$ python3 -q
>>> import numpy as np
>>> np.set_printoptions(precision=2, suppress=True, linewidth=140)
>>> mat = np.load("case1.npy")
>>> print(mat)
[[ 0  3  1]
 [-1  2  0]
 [-2  1 -1]
 [ 0  3  1]]
>>> # rows 0 and 3 are equal
>>> r = np.linalg.matrix_rank(mat)
>>> print(r)
2
>>> N = np.linalg.svd(mat)[2][r:].T
>>> [int(np.linalg.matrix_rank(mat[:i])) for i in range(1, len(mat) + 1)]
[1, 2, 2, 2]
>>> np.linalg.matrix_rank(mat.T @ mat), np.linalg.matrix_rank(mat @ mat.T)
(np.int64(2), np.int64(2))
>>> print(np.unique(mat.round(6), axis=0).shape)
(3, 3)
>>> np.round(mat @ np.linalg.pinv(mat) @ mat, 2) + 0
array([[ 0.,  3.,  1.],
       [-1.,  2.,  0.],
       [-2.,  1., -1.],
       [ 0.,  3.,  1.]])
>>> np.linalg.cond(mat) > 100
np.True_
>>> round(np.linalg.norm(mat, 2) / np.linalg.norm(mat), 2)
np.float64(0.89)
>>> M2 = np.array([[-2, 1, -3], [1, 3, 1], [2, -3, -1]])
>>> np.einsum("ij,ij->i", mat, mat)
array([10,  5,  6, 10])
>>> mat @ M2
array([[5, 6, 2],
       [4, 5, 5],
       [3, 4, 8],
       [5, 6, 2]])
>>> m1 = np.minimum.outer(np.arange(1, 5), np.arange(1, 5)) * -2
>>> m1
array([[-2, -2, -2, -2],
       [-2, -4, -4, -4],
       [-2, -4, -6, -6],
       [-2, -4, -6, -8]])
>>> # symmetric
>>> evals, vecs = np.linalg.eigh(m1)
>>> evals
array([-16.58,  -2.  ,  -0.85,  -0.57])
>>> print(np.round(vecs.T @ vecs, 2) + 0)
[[1. 0. 0. 0.]
 [0. 1. 0. 0.]
 [0. 0. 1. 0.]
 [0. 0. 0. 1.]]
>>> G = m1.T @ m1
>>> np.linalg.svd(m1, compute_uv=False) ** 2
array([274.95,   4.  ,   0.73,   0.32])
>>> np.allclose(G, G.T)
True
>>> np.diag(G)
array([ 16,  52,  92, 120])
>>> print((m1 @ m1.T).shape)
(4, 4)
>>> np.linalg.matrix_rank(G)
np.int64(4)
>>> print(np.linalg.eigvalsh(G)[::-1])
[274.95   4.     0.73   0.32]
>>> print(np.trace(G), (m1 ** 2).sum())
280 280
>>> G
array([[ 16,  28,  36,  40],
       [ 28,  52,  68,  76],
       [ 36,  68,  92, 104],
       [ 40,  76, 104, 120]])
>>> rng = np.random.default_rng(10)
>>> z = rng.permutation(4)
>>> M2 = m1[:, z] * rng.choice([-1, 1], 4)
>>> M2
array([[ 2, -2, -2, -2],
       [ 4, -4, -4, -2],
       [ 6, -6, -4, -2],
       [ 6, -8, -4, -2]])
>>> left, _, Vh = np.linalg.svd(m1.T @ M2)
>>> np.round(np.linalg.lstsq(m1, M2)[0], 2) + 0
array([[ 0.,  0.,  0.,  1.],
       [ 0.,  0.,  1.,  0.],
       [-1.,  0.,  0.,  0.],
       [ 0.,  1.,  0.,  0.]])
